% ipython --no-banner

In [1]: import numpy as np

In [2]: from numpy import linalg as LA

In [3]: np.set_printoptions(suppress=True, linewidth=140)

In [4]: tidy = lambda a: np.round(a, 2) + 0

In [5]: X = np.load("layer1.npy")

In [6]: X
Out[6]: 
array([[3, 0, 0, 0, 0, 0, 0],
       [0, 0, 0, 0, 0, 0, 0],
       [0, 0, 3, 0, 0, 0, 0],
       [0, 0, 0, 3, 0, 0, 0],
       [0, 0, 0, 0, 4, 0, 0],
       [0, 0, 0, 0, 0, 0, 0],
       [0, 0, 0, 0, 0, 0, 5]])

In [7]: tidy(np.sort(LA.eigvals(X)))
Out[7]: array([0., 0., 3., 3., 3., 4., 5.])

In [8]: LA.inv(X)
LinAlgError: Singular matrix


In [9]: np.prod(np.diag(X)), tidy(LA.det(X))
Out[9]: (np.int64(0), np.float64(0.0))

In [10]: np.abs(np.diag(LA.qr(X)[1])) > 1e-9
Out[10]: array([ True, False,  True,  True,  True, False,  True])

In [11]: ev, evecs = LA.eigh(X)

In [12]: np.abs(evecs[:, -1])
Out[12]: array([0., 0., 0., 0., 0., 0., 1.])

In [13]: tidy(LA.eigvalsh(X + -2 * np.eye(7)))
Out[13]: array([-2., -2.,  1.,  1.,  1.,  2.,  3.])

In [14]: (ev > 1e-8).sum(), (ev < -1e-8).sum()
Out[14]: (np.int64(5), np.int64(0))

In [15]: evecs.T @ X @ evecs
Out[15]: 
array([[0., 0., 0., 0., 0., 0., 0.],
       [0., 0., 0., 0., 0., 0., 0.],
       [0., 0., 3., 0., 0., 0., 0.],
       [0., 0., 0., 3., 0., 0., 0.],
       [0., 0., 0., 0., 3., 0., 0.],
       [0., 0., 0., 0., 0., 4., 0.],
       [0., 0., 0., 0., 0., 0., 5.]])

In [16]: F = np.load("dump.npy")

In [17]: F
Out[17]: 
array([[ 1.14, -0.61,  1.15, -1.5 , -0.91],
       [ 2.13, -0.6 ,  2.23, -2.04, -0.91],
       [ 2.12, -1.95,  2.06, -3.14, -2.22],
       [ 1.37, -0.25,  1.39, -0.62,  0.04],
       [-1.64,  1.43, -1.57,  2.27,  1.55],
       [ 0.04, -0.27,  0.  , -0.13, -0.18],
       [ 2.7 , -1.41,  2.82, -2.96, -1.64],
       [ 1.75, -0.23,  1.77, -1.31, -0.35]])

In [18]: def softmax(z):
    ...:     e = np.exp(z - z.max(axis=-1, keepdims=True))
    ...:     return e / e.sum(axis=-1, keepdims=True)
    ...: 

In [19]: tidy(softmax(X[4] + -3))
Out[19]: array([0.02, 0.02, 0.02, 0.02, 0.9 , 0.02, 0.02])

In [20]: tidy(softmax(X[4]))
Out[20]: array([0.02, 0.02, 0.02, 0.02, 0.9 , 0.02, 0.02])

In [21]: tidy(softmax(10 * X[4]))
Out[21]: array([0., 0., 0., 0., 1., 0., 0.])

In [22]: att = X @ X.T / np.sqrt(7)

In [23]: tidy(softmax(att)[4] @ X)
Out[23]: array([0.01, 0.  , 0.01, 0.01, 3.94, 0.  , 0.01])

In [24]: tidy(softmax(att + np.triu(np.full(att.shape, -np.inf), 1)))
Out[24]: 
array([[1.  , 0.  , 0.  , 0.  , 0.  , 0.  , 0.  ],
       [0.5 , 0.5 , 0.  , 0.  , 0.  , 0.  , 0.  ],
       [0.03, 0.03, 0.94, 0.  , 0.  , 0.  , 0.  ],
       [0.03, 0.03, 0.03, 0.91, 0.  , 0.  , 0.  ],
       [0.  , 0.  , 0.  , 0.  , 0.99, 0.  , 0.  ],
       [0.17, 0.17, 0.17, 0.17, 0.17, 0.17, 0.  ],
       [0.  , 0.  , 0.  , 0.  , 0.  , 0.  , 1.  ]])

In [25]: rng = np.random.default_rng(66)

In [26]: Y = F + rng.integers(-2, 3, (8, 4)) @ rng.integers(-2, 3, (4, 5))

In [27]: tidy(Y)
Out[27]: 
array([[ 4.14, -3.61,  3.15, -4.5 ,  1.09],
       [ 1.13,  0.4 ,  8.23, -4.04,  7.09],
       [ 0.12,  0.05, 10.06, -7.14,  9.78],
       [ 1.37, -0.25,  7.39, -1.62,  8.04],
       [-1.64,  1.43,  4.43, -1.73,  9.55],
       [ 5.04, -5.27,  2.  , -2.13,  0.82],
       [-5.3 ,  6.59,  3.82, -1.96,  2.36],
       [ 1.75, -0.23,  3.77, -0.31,  2.65]])

In [28]: np.abs(Y - F).sum(axis=1)
Out[28]: array([13., 18., 28., 15., 18., 15., 22.,  6.])

In [29]: tidy(LA.svd(Y - F, compute_uv=False))
Out[29]: array([24.31, 14.41,  3.15,  0.47,  0.  ])

In [30]: hat = F @ LA.solve(F.T @ F, F.T)

In [31]: np.allclose(hat @ hat, hat)
Out[31]: True

In [32]: tidy(np.trace(hat))
Out[32]: np.float64(5.0)

In [33]: tidy(LA.eigvalsh(hat))
Out[33]: array([0., 0., 0., 1., 1., 1., 1., 1.])

In [34]: O, evecs = LA.qr(F[:, :1])[0], LA.qr(F[:, 1:])[0]

In [35]: s = LA.svd(O.T @ evecs, compute_uv=False)

In [36]: (s > 0.9).sum()
Out[36]: np.int64(1)

In [37]: x0 = np.array([2, -2, 3, 2, 3])

In [38]: rhs = F @ x0

In [39]: c, lr = np.zeros(5), 1 / LA.norm(F, 2) ** 2

In [40]: for i in range(10):
    ...:     c -= lr * F.T @ (F @ c - rhs)
    ...:     if i % 2 == 0: print(i, round(LA.norm(F @ c - rhs), 2))
    ...: 
0 6.9
2 6.38
4 5.91
6 5.48
8 5.09

In [41]: tidy(LA.cond(F))
Out[41]: np.float64(760.06)

In [42]: tidy(c)
Out[42]: array([ 0.97,  0.24,  1.04, -0.2 ,  0.35])

In [43]: O, _ = LA.qr(np.array([[-0.8, 0.5, 0.5, 1.7, 0.1],
    ...:     [-1.3, 1.8, 0.8, -0.3, -0.4],
    ...:     [-0.5, -0.5, -0.9, 0.9, 0.3],
    ...:     [1.4, -0.2, -1.2, -0.1, 0.6],
    ...:     [-0.2, 1.8, 0.4, -1.1, 0.0]]))

In [44]: E = -2 * O

In [45]: tidy(E)
Out[45]: 
array([[ 0.75, -0.04, -0.05,  1.83, -0.3 ],
       [ 1.21,  0.83,  0.36, -0.26,  1.28],
       [ 0.47, -0.76,  1.71, -0.24, -0.48],
       [-1.31,  0.69,  0.95,  0.69,  0.67],
       [ 0.19,  1.51,  0.23, -0.24, -1.26]])

In [46]: tidy(LA.norm(E, axis=0))
Out[46]: array([2., 2., 2., 2., 2.])

In [47]: tidy(E @ E.T)
Out[47]: 
array([[4., 0., 0., 0., 0.],
       [0., 4., 0., 0., 0.],
       [0., 0., 4., 0., 0.],
       [0., 0., 0., 4., 0.],
       [0., 0., 0., 0., 4.]])

In [48]: tidy(E.T @ E)
Out[48]: 
array([[4., 0., 0., 0., 0.],
       [0., 4., 0., 0., 0.],
       [0., 0., 4., 0., 0.],
       [0., 0., 0., 4., 0.],
       [0., 0., 0., 0., 4.]])

In [49]: tidy(LA.svd(E, compute_uv=False))
Out[49]: array([2., 2., 2., 2., 2.])

In [50]: gram = E.T @ E

In [51]: LA.matrix_rank(gram)
Out[51]: np.int64(5)

In [52]: tidy(np.diag(gram))
Out[52]: array([4., 4., 4., 4., 4.])

In [53]: np.trace(gram), tidy((E ** 2).sum())
Out[53]: (np.float64(20.0), np.float64(20.0))

In [54]: tidy(gram)
Out[54]: 
array([[4., 0., 0., 0., 0.],
       [0., 4., 0., 0., 0.],
       [0., 0., 4., 0., 0.],
       [0., 0., 0., 4., 0.],
       [0., 0., 0., 0., 4.]])

In [55]: lab = rng.permutation(5)

In [56]: lab
Out[56]: array([2, 3, 0, 1, 4])

In [57]: Y = E[lab][:, lab]

In [58]: tidy(np.trace(Y))
Out[58]: np.float64(2.71)

In [59]: tidy(Y)
Out[59]: 
array([[ 1.71, -0.24,  0.47, -0.76, -0.48],
       [ 0.95,  0.69, -1.31,  0.69,  0.67],
       [-0.05,  1.83,  0.75, -0.04, -0.3 ],
       [ 0.36, -0.26,  1.21,  0.83,  1.28],
       [ 0.23, -0.24,  0.19,  1.51, -1.26]])

In [60]: tidy(np.diag(Y))
Out[60]: array([ 1.71,  0.69,  0.75,  0.83, -1.26])

In [61]: tidy(LA.det(Y)), tidy(LA.det(E[lab]))
Out[61]: (np.float64(-32.0), np.float64(-32.0))

In [62]: tidy(LA.norm(E[2] - E[4]))
Out[62]: np.float64(2.83)

In [63]: E[2] @ E[4]
Out[63]: np.float64(0.0)

In [64]: tidy(LA.norm(E[2], 1)), tidy(LA.norm(E[2], np.inf))
Out[64]: (np.float64(3.65), np.float64(1.71))

In [65]: tidy(LA.norm(E, "nuc"))
Out[65]: np.float64(10.0)

In [66]: tidy(LA.norm(E, 2))
Out[66]: np.float64(2.0)

In [67]: arr = np.loadtxt("test17.csv", delimiter=",")

In [68]: arr
Out[68]: 
array([[ 45., -20.,  30.,  63., -28.,  42.],
       [ 30.,  15., -15.,  42.,  21., -21.],
       [-25., -40.,  25., -35., -56.,  35.],
       [ 54., -24.,  36.,  72., -32.,  48.],
       [ 36.,  18., -18.,  48.,  24., -24.],
       [-30., -48.,  30., -40., -64.,  40.]])

In [69]: left, s, VT = LA.svd(arr)

In [70]: tidy(s)
Out[70]: array([166.47, 155.81,  19.37,   1.91,   1.79,   0.22])

In [71]: np.argmax(s[:-1] / (s[1:] + 1e-6)) + 1
Out[71]: np.int64(3)

In [72]: Y = left[:, :3] @ np.diag(s[:3]) @ VT[:3]

In [73]: tidy(LA.norm(arr - Y) / LA.norm(arr))
Out[73]: np.float64(0.01)

In [74]: t3 = np.stack([arr, -2 * arr, arr[::-1]])

In [75]: t3.sum(axis=0)
Out[75]: 
array([[ -75.,  -28.,    0., -103.,  -36.,   -2.],
       [   6.,    3.,   -3.,    6.,    3.,   -3.],
       [  79.,   16.,   11.,  107.,   24.,   13.],
       [ -79.,  -16.,  -11., -107.,  -24.,  -13.],
       [  -6.,   -3.,    3.,   -6.,   -3.,    3.],
       [  75.,   28.,    0.,  103.,   36.,    2.]])

In [76]: LA.matrix_rank(t3)
Out[76]: array([6, 6, 6])

In [77]: np.einsum("bij,cij->bc", t3, t3)
Out[77]: 
array([[  52374., -104748.,   15136.],
       [-104748.,  209496.,  -30272.],
       [  15136.,  -30272.,   52374.]])

In [78]: tidy(LA.norm(t3, axis=(1, 2)))
Out[78]: array([228.85, 457.71, 228.85])

In [79]: (t3 @ arr.T).shape
Out[79]: (3, 6, 6)

In [80]: feats = np.loadtxt("run4.csv", delimiter=",")

In [81]: tidy(feats)
Out[81]: 
array([[-0.2 , -1.2 , -1.3 ,  2.21,  0.11,  0.63,  0.73],
       [ 0.28, -2.44,  0.27,  1.05, -0.75,  1.04,  0.38],
       [ 0.44, -2.43,  0.96,  0.23, -0.98,  0.97,  0.12],
       [-0.5 ,  2.29, -1.26,  0.2 ,  1.04, -0.89,  0.02],
       [ 0.01,  1.86,  0.76, -1.93,  0.25, -0.87, -0.65],
       [-0.54,  2.09, -1.5 ,  0.59,  1.06, -0.78,  0.15],
       [ 0.14, -2.24, -0.24,  1.53, -0.52,  0.99,  0.53],
       [-0.54,  1.04, -1.91,  1.67,  0.92, -0.29,  0.52],
       [ 0.2 , -2.34, -0.04,  1.35, -0.62,  1.02,  0.48],
       [-0.11,  2.18,  0.35, -1.63,  0.47, -0.97, -0.56]])

In [82]: tidy(LA.norm(feats, 2) / LA.norm(feats))
Out[82]: np.float64(0.84)

In [83]: [round(float(x), 2) for x in LA.svd(feats, compute_uv=False)[:3]]
Out[83]: [7.99, 5.11, 0.0]

In [84]: tidy(np.trace(LA.pinv(feats) @ feats))
Out[84]: np.float64(2.0)

In [85]: tidy(feats @ LA.pinv(feats) @ feats)
Out[85]: 
array([[-0.2 , -1.2 , -1.3 ,  2.21,  0.11,  0.63,  0.73],
       [ 0.28, -2.44,  0.27,  1.05, -0.75,  1.04,  0.38],
       [ 0.44, -2.43,  0.96,  0.23, -0.98,  0.97,  0.12],
       [-0.5 ,  2.29, -1.26,  0.2 ,  1.04, -0.89,  0.02],
       [ 0.01,  1.86,  0.76, -1.93,  0.25, -0.87, -0.65],
       [-0.54,  2.09, -1.5 ,  0.59,  1.06, -0.78,  0.15],
       [ 0.14, -2.24, -0.24,  1.53, -0.52,  0.99,  0.53],
       [-0.54,  1.04, -1.91,  1.67,  0.92, -0.29,  0.52],
       [ 0.2 , -2.34, -0.04,  1.35, -0.62,  1.02,  0.48],
       [-0.11,  2.18,  0.35, -1.63,  0.47, -0.97, -0.56]])

In [86]: np.abs(np.diag(LA.qr(feats)[1])) > 1e-9
Out[86]: array([ True,  True, False, False, False, False, False])

In [87]: M = np.array([[-3.0, 5.0, 0.0, 0.0],
    ...:     [5.0, 8.0, 5.0, 0.0],
    ...:     [0.0, 5.0, 0.0, 5.0],
    ...:     [0.0, 0.0, 5.0, 0.0]])

In [88]: r0 = np.array([7, 3, 0])

In [89]: np.array([np.convolve(row, r0, "same") for row in M])
Out[89]: 
array([[26., 15.,  0.,  0.],
       [71., 59., 15.,  0.],
       [35., 15., 35., 15.],
       [ 0., 35., 15.,  0.]])

In [90]: np.correlate(M[1], M[0], "full")
Out[90]: array([  0.,   0.,  25.,  25.,   1., -15.,   0.])

In [91]: np.polyval(r0, M[1])
Out[91]: array([190., 472., 190.,   0.])

In [92]: ev, evecs = LA.eig(M)

In [93]: tidy(M @ evecs[:, 0] - ev[0] * evecs[:, 0])
Out[93]: array([0., 0., 0., 0.])

In [94]: W0 = np.load("x.npy")

In [95]: W0
Out[95]: 
array([[2, 3, 0, 0],
       [0, 1, 0, 0],
       [0, 0, 2, 3],
       [0, 0, 0, 1]])

In [96]: tidy(np.sort(LA.eigvals(W0).real))
Out[96]: array([1., 1., 2., 2.])

In [97]: (LA.matrix_power((W0 != 0) + (W0.T != 0) + np.eye(4), 4) > 0).astype(int)
Out[97]: 
array([[1, 1, 0, 0],
       [1, 1, 0, 0],
       [0, 0, 1, 1],
       [0, 0, 1, 1]])

In [98]: (W0 != 0).astype(int)
Out[98]: 
array([[1, 1, 0, 0],
       [0, 1, 0, 0],
       [0, 0, 1, 1],
       [0, 0, 0, 1]])

In [99]: W0.shape
Out[99]: (4, 4)

In [100]: LA.matrix_rank(W0)
Out[100]: np.int64(4)

In [101]: W0.sum(axis=0)
Out[101]: array([2, 4, 2, 4])

In [102]: np.unravel_index(np.abs(W0).argmax(), W0.shape)
Out[102]: (np.int64(0), np.int64(1))

In [103]: LA.rank(W0)
AttributeError: module 'numpy.linalg' has no attribute 'rank'


In [104]: ev, evecs = LA.eig(W0)

In [105]: tidy(np.sort(LA.eigvals(W0 @ W0)))
Out[105]: array([1., 1., 4., 4.])

In [106]: ev
Out[106]: array([2., 1., 2., 1.])

In [107]: np.prod(ev)
Out[107]: np.float64(4.0)

In [108]: W0 @ evecs[:, 0] - ev[0] * evecs[:, 0]
Out[108]: array([0., 0., 0., 0.])

In [109]: tidy(np.sort(LA.eigvals(W0.T)))
Out[109]: array([1., 1., 2., 2.])

In [110]: left, s, VT = LA.svd(W0, full_matrices=False)

In [111]: tidy(left.T @ W0 @ VT.T)
Out[111]: 
array([[3.7 , 0.  , 0.  , 0.  ],
       [0.  , 3.7 , 0.  , 0.  ],
       [0.  , 0.  , 0.54, 0.  ],
       [0.  , 0.  , 0.  , 0.54]])

In [112]: tidy(np.cumsum(s ** 2) / np.sum(s ** 2))
Out[112]: array([0.49, 0.98, 0.99, 1.  ])

In [113]: tidy(np.sqrt((s ** 2).sum())), tidy(LA.norm(W0))
Out[113]: (np.float64(5.29), np.float64(5.29))

In [114]: data = np.vander(np.arange(8) - 2, 4, increasing=True)

In [115]: data
Out[115]: 
array([[  1,  -2,   4,  -8],
       [  1,  -1,   1,  -1],
       [  1,   0,   0,   0],
       [  1,   1,   1,   1],
       [  1,   2,   4,   8],
       [  1,   3,   9,  27],
       [  1,   4,  16,  64],
       [  1,   5,  25, 125]])

In [116]: left, s, VT = LA.svd(data)

In [117]: tidy(s)
Out[117]: array([146.87,   7.73,   3.4 ,   1.5 ])

In [118]: Y = left[:, :1] @ np.diag(s[:1]) @ VT[:1]

In [119]: LA.matrix_rank(Y)
Out[119]: np.int64(1)

In [120]: tidy(np.abs(data - Y).max())
Out[120]: np.float64(5.48)

In [121]: LA.matrix_rank(data, rtol=0.05)
Out[121]: np.int64(2)

In [122]: tidy(LA.norm(data - Y) / LA.norm(data))
Out[122]: np.float64(0.06)

In [123]: x0 = np.array([2, 0, 2, 2])

In [124]: rhs = data @ x0

In [125]: tidy(LA.pinv(data) @ data)
Out[125]: 
array([[1., 0., 0., 0.],
       [0., 1., 0., 0.],
       [0., 0., 1., 0.],
       [0., 0., 0., 1.]])

In [126]: tidy(LA.solve(data.T @ data, data.T @ rhs))
Out[126]: array([2., 0., 2., 2.])

In [127]: rhs = rhs + 0.02 * rng.normal(size=8)

In [128]: tidy(rhs)
Out[128]: array([ -6.02,   2.  ,   1.96,   6.03,  25.99,  74.  , 162.03, 301.98])

In [129]: c, *_ = LA.lstsq(data, rhs)

In [130]: tidy(c)
Out[130]: array([1.99, 0.01, 2.  , 2.  ])

In [131]: c.round()
Out[131]: array([2., 0., 2., 2.])

In [132]: tidy(data.T @ (rhs - data @ c))
Out[132]: array([0., 0., 0., 0.])
